% ipython --no-banner

In [1]: import numpy as np

In [2]: np.set_printoptions(precision=2, suppress=True, linewidth=120, floatmode="fixed")

In [3]: m1 = np.load("case12.npy")

In [4]: m1
Out[4]: 
array([[0.00, 1.00, 1.00, 1.00, 1.00, 1.00, 1.00, 1.00, 1.00, 1.00, 1.00],
       [1.00, 0.00, 1.00, 1.00, 1.00, 1.00, 1.00, 1.00, 1.00, 1.00, 1.00],
       [1.00, 1.00, 0.00, 1.00, 1.00, 1.00, 1.00, 1.00, 1.00, 1.00, 1.00],
       [1.00, 1.00, 1.00, 0.00, 1.00, 1.00, 1.00, 1.00, 1.00, 1.00, 1.00],
       [1.00, 1.00, 1.00, 1.00, 0.00, 1.00, 1.00, 1.00, 1.00, 1.00, 1.00],
       [1.00, 1.00, 1.00, 1.00, 1.00, 0.00, 1.00, 1.00, 1.00, 1.00, 1.00],
       [1.00, 1.00, 1.00, 1.00, 1.00, 1.00, 0.00, 1.00, 1.00, 1.00, 1.00],
       [1.00, 1.00, 1.00, 1.00, 1.00, 1.00, 1.00, 0.00, 1.00, 1.00, 1.00],
       [1.00, 1.00, 1.00, 1.00, 1.00, 1.00, 1.00, 1.00, 0.00, 1.00, 1.00],
       [1.00, 1.00, 1.00, 1.00, 1.00, 1.00, 1.00, 1.00, 1.00, 0.00, 1.00],
       [1.00, 1.00, 1.00, 1.00, 1.00, 1.00, 1.00, 1.00, 1.00, 1.00, 0.00]])

In [5]: m1 @ np.ones(11)
Out[5]: array([10.00, 10.00, 10.00, 10.00, 10.00, 10.00, 10.00, 10.00, 10.00, 10.00, 10.00])

In [6]: rng = np.random.default_rng(422)

In [7]: idx = rng.permutation(11)

In [8]: Y = m1[:, idx] * rng.choice([-1, 1], 11)

In [9]: Y
Out[9]: 
array([[-1.00, -1.00,  1.00,  0.00, -1.00,  1.00,  1.00,  1.00, -1.00,  1.00,  1.00],
       [-1.00, -1.00,  1.00,  1.00, -1.00,  1.00,  1.00,  1.00, -1.00,  0.00,  1.00],
       [-1.00, -1.00,  1.00,  1.00, -1.00,  1.00,  1.00,  0.00, -1.00,  1.00,  1.00],
       [-1.00, -1.00,  1.00,  1.00, -1.00,  0.00,  1.00,  1.00, -1.00,  1.00,  1.00],
       [-1.00, -0.00,  1.00,  1.00, -1.00,  1.00,  1.00,  1.00, -1.00,  1.00,  1.00],
       [-0.00, -1.00,  1.00,  1.00, -1.00,  1.00,  1.00,  1.00, -1.00,  1.00,  1.00],
       [-1.00, -1.00,  1.00,  1.00, -0.00,  1.00,  1.00,  1.00, -1.00,  1.00,  1.00],
       [-1.00, -1.00,  0.00,  1.00, -1.00,  1.00,  1.00,  1.00, -1.00,  1.00,  1.00],
       [-1.00, -1.00,  1.00,  1.00, -1.00,  1.00,  0.00,  1.00, -1.00,  1.00,  1.00],
       [-1.00, -1.00,  1.00,  1.00, -1.00,  1.00,  1.00,  1.00, -1.00,  1.00,  0.00],
       [-1.00, -1.00,  1.00,  1.00, -1.00,  1.00,  1.00,  1.00, -0.00,  1.00,  1.00]])

In [10]: U, _, Vt = np.linalg.svd(m1.T @ Y)

In [11]: idx
Out[11]: array([ 5,  4,  7,  0,  6,  3,  8,  2, 10,  1,  9])

In [12]: np.round(U @ Vt, 2) + 0
Out[12]: 
array([[ 0.00,  0.00,  0.00,  1.00,  0.00,  0.00,  0.00,  0.00,  0.00,  0.00,  0.00],
       [ 0.00,  0.00,  0.00,  0.00,  0.00,  0.00,  0.00,  0.00,  0.00,  1.00,  0.00],
       [ 0.00,  0.00,  0.00,  0.00,  0.00,  0.00,  0.00,  1.00,  0.00,  0.00,  0.00],
       [ 0.00,  0.00,  0.00,  0.00,  0.00,  1.00,  0.00,  0.00,  0.00,  0.00,  0.00],
       [ 0.00, -1.00,  0.00,  0.00,  0.00,  0.00,  0.00,  0.00,  0.00,  0.00,  0.00],
       [-1.00,  0.00,  0.00,  0.00,  0.00,  0.00,  0.00,  0.00,  0.00,  0.00,  0.00],
       [ 0.00,  0.00,  0.00,  0.00, -1.00,  0.00,  0.00,  0.00,  0.00,  0.00,  0.00],
       [ 0.00,  0.00,  1.00,  0.00,  0.00,  0.00,  0.00,  0.00,  0.00,  0.00,  0.00],
       [ 0.00,  0.00,  0.00,  0.00,  0.00,  0.00,  1.00,  0.00,  0.00,  0.00,  0.00],
       [ 0.00,  0.00,  0.00,  0.00,  0.00,  0.00,  0.00,  0.00,  0.00,  0.00,  1.00],
       [ 0.00,  0.00,  0.00,  0.00,  0.00,  0.00,  0.00,  0.00, -1.00,  0.00,  0.00]])
